% python3 -q
>>> import numpy as np
>>> from numpy import linalg as LA
>>> np.set_printoptions(suppress=True, linewidth=100)
>>> A = np.array([[0, 0, 9, -6, 6], [-4, -4, 5, -2, 6], [0, 0, 0, 0, 0]])
>>> LA.matrix_rank(A, rtol=0.1)
np.int64(2)
>>> [round(float(x), 1) for x in LA.svd(A, compute_uv=False)[:3]]
[14.9, 5.3, 0.0]
>>> np.argsort(-LA.norm(A, axis=0).round(6), kind="stable")[:3]
array([2, 4, 3])
>>> r = LA.matrix_rank(A)
>>> r
np.int64(2)
>>> N = LA.svd(A)[2][r:].T
>>> [int(LA.matrix_rank(np.delete(A, i, axis=0))) for i in range(3)]
[1, 1, 2]
>>> np.round(A @ N, 1) + 0
array([[0., 0., 0.],
       [0., 0., 0.],
       [0., 0., 0.]])
>>> [int(LA.matrix_rank(A[:, :j + 1])) for j in range(5)]
[1, 1, 2, 2, 2]
>>> LA.matrix_rank(A.T @ A), LA.matrix_rank(A @ A.T)
(np.int64(2), np.int64(2))
>>> [int(LA.matrix_rank(A[:i])) for i in range(1, len(A) + 1)]
[1, 2, 2]
>>> J = np.load("run3.npy")
>>> J
array([[ 1.,  0.,  1., -3.],
       [ 1., -1., -1., -1.],
       [ 0.,  0.,  0.,  1.],
       [ 0.,  0., -1.,  0.]])
>>> proj = np.triu(np.array([[0, 2, 2, 0], [2, 2, 2, 2], [1, 2, 1, 2], [2, 1, 0, 2]]), 1) + np.eye(4)
>>> Y = proj @ J @ LA.inv(proj)
>>> np.round(LA.det(Y), 1)
np.float64(-1.0)
>>> np.trace(Y), np.trace(J)
(np.float64(0.0), np.float64(0.0))
>>> np.round(np.poly(Y), 1) + 0
array([ 1.,  0.,  0.,  0., -1.])
>>> x0 = np.array([-2, -2, -1, -3])
>>> J @ (2 * x0)
array([12.,  8., -6.,  2.])
>>> (J * x0).sum(axis=1)
array([ 6.,  4., -3.,  1.])
>>> np.round(LA.svd(J, compute_uv=False), 1)
array([3.6, 1.9, 0.7, 0.2])
>>> np.round(J.mean(axis=0), 1)
array([ 0.5, -0.2, -0.2, -0.8])
>>> np.abs(J).max()
np.float64(3.0)
>>> round(LA.norm(J), 1)
np.float64(4.1)
>>> LA.matrix_rank(J)
np.int64(4)
>>> np.count_nonzero(J)
np.int64(9)
>>> np.unravel_index(np.abs(J).argmax(), J.shape)
(np.int64(0), np.int64(3))
>>> J.sum(axis=0)
array([ 2., -1., -1., -3.])
>>> J - J[0]
array([[ 0.,  0.,  0.,  0.],
       [ 0., -1., -2.,  2.],
       [-1.,  0., -1.,  4.],
       [-1.,  0., -2.,  3.]])
>>> arr = np.load("case8.npy")
>>> arr.round(1) + 0
array([[ 0.4, -0.1,  0.6,  0.1,  0.6],
       [-0.1,  1. ,  0.1,  0. ,  0.1],
       [ 0.6,  0.1,  0.4, -0.1, -0.6],
       [ 0.1,  0. , -0.1,  1. , -0.1],
       [ 0.6,  0.1, -0.6, -0.1,  0.4]])
>>> # keeps lengths
>>> Y = LA.inv(arr)
>>> (np.abs(Y) > 1e-9).astype(int)
array([[1, 1, 1, 1, 1],
       [1, 1, 1, 1, 1],
       [1, 1, 1, 1, 1],
       [1, 1, 1, 1, 1],
       [1, 1, 1, 1, 1]])
>>> round(float(LA.slogdet(arr)[0]), 1)
-1.0
>>> Y.round(1) + 0
array([[ 0.4, -0.1,  0.6,  0.1,  0.6],
       [-0.1,  1. ,  0.1,  0. ,  0.1],
       [ 0.6,  0.1,  0.4, -0.1, -0.6],
       [ 0.1,  0. , -0.1,  1. , -0.1],
       [ 0.6,  0.1, -0.6, -0.1,  0.4]])
>>> np.round(LA.det(arr) * Y, 1) + 0
array([[-0.4,  0.1, -0.6, -0.1, -0.6],
       [ 0.1, -1. , -0.1,  0. , -0.1],
       [-0.6, -0.1, -0.4,  0.1,  0.6],
       [-0.1,  0. ,  0.1, -1. ,  0.1],
       [-0.6, -0.1,  0.6,  0.1, -0.4]])
>>> np.round(LA.inv(Y), 1) + 0
array([[ 0.4, -0.1,  0.6,  0.1,  0.6],
       [-0.1,  1. ,  0.1,  0. ,  0.1],
       [ 0.6,  0.1,  0.4, -0.1, -0.6],
       [ 0.1,  0. , -0.1,  1. , -0.1],
       [ 0.6,  0.1, -0.6, -0.1,  0.4]])
>>> w, evecs = LA.eigh(Y)
>>> x0 = np.array([0, 2, 3, 0, 3])
>>> round(float(np.abs(Y).sum(axis=1).max()), 1), round(np.abs(w).max(), 1)
(1.9, np.float64(1.0))
>>> np.round(evecs * np.abs(w) @ evecs.T, 1) + 0
array([[1., 0., 0., 0., 0.],
       [0., 1., 0., 0., 0.],
       [0., 0., 1., 0., 0.],
       [0., 0., 0., 1., 0.],
       [0., 0., 0., 0., 1.]])
>>> np.round(LA.norm(arr, axis=0), 1)
array([1., 1., 1., 1., 1.])
>>> round(arr[:, 4] @ arr[:, 1], 1)
np.float64(-0.0)
>>> np.round(arr @ arr.T, 1) + 0
array([[1., 0., 0., 0., 0.],
       [0., 1., 0., 0., 0.],
       [0., 0., 1., 0., 0.],
       [0., 0., 0., 1., 0.],
       [0., 0., 0., 0., 1.]])
>>> feats = np.load("test9.npy")
>>> feats
array([[ 1.2,  0.1,  1.3,  2.3,  0. ,  1.2],
       [-1.7, -0.1, -1.4, -3. , -1.3, -1.1],
       [ 1.3,  0.3,  1.5,  2.8,  1. ,  1.6],
       [ 1.3, -0.3,  1.4,  2.9,  1.5,  1.3],
       [ 0.9, -0.3,  1. ,  2.2,  1. ,  1.4],
       [-2.2, -0.1, -1.5, -3.5, -1.3, -2.1],
       [-1.1,  0. , -0.7, -1.3, -0.9, -0.4],
       [-0.6, -0.4, -0.2, -0.3, -0.1, -0.2],
       [ 1.5, -0.4,  1.4,  2.9,  1.3,  1.5],
       [-0.3,  0.6,  0.2, -0.1, -0.1,  0.6],
       [-1.7,  0.4, -1. , -2.8, -1.7, -1.9],
       [ 1.6, -0.3,  1.7,  2.9,  1.3,  1.3],
       [ 0.4,  0.1,  0.2,  1.5,  0.6,  0. ],
       [-0.9,  0.2, -1. , -2.1, -1.2, -0.8]])
>>> proj = feats @ LA.solve(feats.T @ feats, feats.T)
>>> np.allclose(proj @ proj, proj)
True
>>> np.round(proj @ feats[:, 4], 1) + 0
array([ 0. , -1.3,  1. ,  1.5,  1. , -1.3, -0.9, -0.1,  1.3, -0.1, -1.7,  1.3,  0.6, -1.2])
>>> round(float(np.trace(proj)), 1)
6.0
>>> np.round(LA.eigvalsh(proj), 1) + 0
array([0., 0., 0., 0., 0., 0., 0., 0., 1., 1., 1., 1., 1., 1.])
>>> rng = np.random.default_rng(879)
>>> data = np.array([[-3, 2, 0, 3, 5, 0, -3],
...     [5, -1, -3, -4, 4, -3, -4],
...     [-2, -5, 3, 1, -5, 4, 0],
...     [1, 0, -1, 4, -3, -2, -1]]) * (rng.random((4, 7)) < 0.3)
>>> data
array([[ 0,  0,  0,  3,  0,  0,  0],
       [ 0,  0,  0,  0,  4,  0, -4],
       [ 0, -5,  0,  1,  0,  0,  0],
       [ 0,  0,  0,  0, -3, -2,  0]])
>>> theta = np.radians(120)
>>> r_ = np.eye(7)
>>> r_[1, 1] = r_[4, 4] = np.cos(theta)
>>> r_[1, 4], r_[4, 1] = -np.sin(theta), np.sin(theta)
>>> r_.round(1)
array([[ 1. ,  0. ,  0. ,  0. ,  0. ,  0. ,  0. ],
       [ 0. , -0.5,  0. ,  0. , -0.9,  0. ,  0. ],
       [ 0. ,  0. ,  1. ,  0. ,  0. ,  0. ,  0. ],
       [ 0. ,  0. ,  0. ,  1. ,  0. ,  0. ,  0. ],
       [ 0. ,  0.9,  0. ,  0. , -0.5,  0. ,  0. ],
       [ 0. ,  0. ,  0. ,  0. ,  0. ,  1. ,  0. ],
       [ 0. ,  0. ,  0. ,  0. ,  0. ,  0. ,  1. ]])
>>> Y = data @ r_.T
>>> round(float(LA.det(r_)), 1), np.trace(r_)
(1.0, np.float64(4.0))
>>> np.allclose(LA.norm(data, axis=1), LA.norm(Y, axis=1))
True
>>> Y.round(1)
array([[ 0. ,  0. ,  0. ,  3. ,  0. ,  0. ,  0. ],
       [ 0. , -3.5,  0. ,  0. , -2. ,  0. , -4. ],
       [ 0. ,  2.5,  0. ,  1. , -4.3,  0. ,  0. ],
       [ 0. ,  2.6,  0. ,  0. ,  1.5, -2. ,  0. ]])
>>> np.allclose(data @ data.T, Y @ Y.T)
True
>>> np.round(np.abs(Y - data).max(axis=0), 1)
array([0. , 7.5, 0. , 0. , 6. , 0. , 0. ])
>>> x0 = np.array([-2, -3, -2, 0, -3, -1, 3])
>>> data * x0
array([[  0,   0,   0,   0,   0,   0,   0],
       [  0,   0,   0,   0, -12,   0, -12],
       [  0,  15,   0,   0,   0,   0,   0],
       [  0,   0,   0,   0,   9,   2,   0]])
>>> (data @ x0).argmax()
np.int64(2)
>>> data @ np.ones(7)
array([ 3.,  0., -4., -5.])
>>> data @ x0
array([  0, -24,  15,  11])
>>> (data * x0).sum(axis=1)
array([  0, -24,  15,  11])
>>> Y = np.array([[1, 3], [0, 0], [1, 1], [1, 1], [1, 3], [1, 2], [1, 3]])
>>> np.vstack([data, Y.T]).shape
(6, 7)
>>> np.einsum("ij->j", data)
array([ 0, -5,  0,  4,  1, -2, -4])
>>> LA.matrix_rank(np.vstack([data, Y.T]))
np.int64(6)
>>> np.einsum("ij,ij->i", data, data)
array([ 9, 32, 26, 13])
>>> m1 = np.load("m.npy")
>>> m1
array([[ 0.,  0., -1.,  0.],
       [ 0.,  1.,  0.,  0.],
       [ 1.,  0.,  0.,  0.],
       [ 0.,  0.,  0.,  1.]])
>>> proj = np.triu(np.array([[-9, -3, -5, -7], [-8, 6, 2, -6], [-6, -9, 5, 9], [-3, -9, -1, -6]]), 1) + np.eye(4)
>>> Y = proj @ m1 @ LA.inv(proj)
>>> np.round(np.poly(Y), 1)
array([ 1., -2.,  2., -2.,  1.])
>>> np.trace(Y), np.trace(m1)
(np.float64(2.0), np.float64(2.0))
>>> Y
array([[  -5.,  -18.,   10., -240.],
       [   2.,    7.,   -4.,   86.],
       [   1.,    3.,   -1.,   43.],
       [   0.,    0.,    0.,    1.]])
>>> proj @ m1 - m1 @ proj
array([[-5., -3.,  0.,  2.],
       [ 2.,  0., -2.,  0.],
       [ 0.,  3.,  5., 16.],
       [ 0.,  0.,  0.,  0.]])
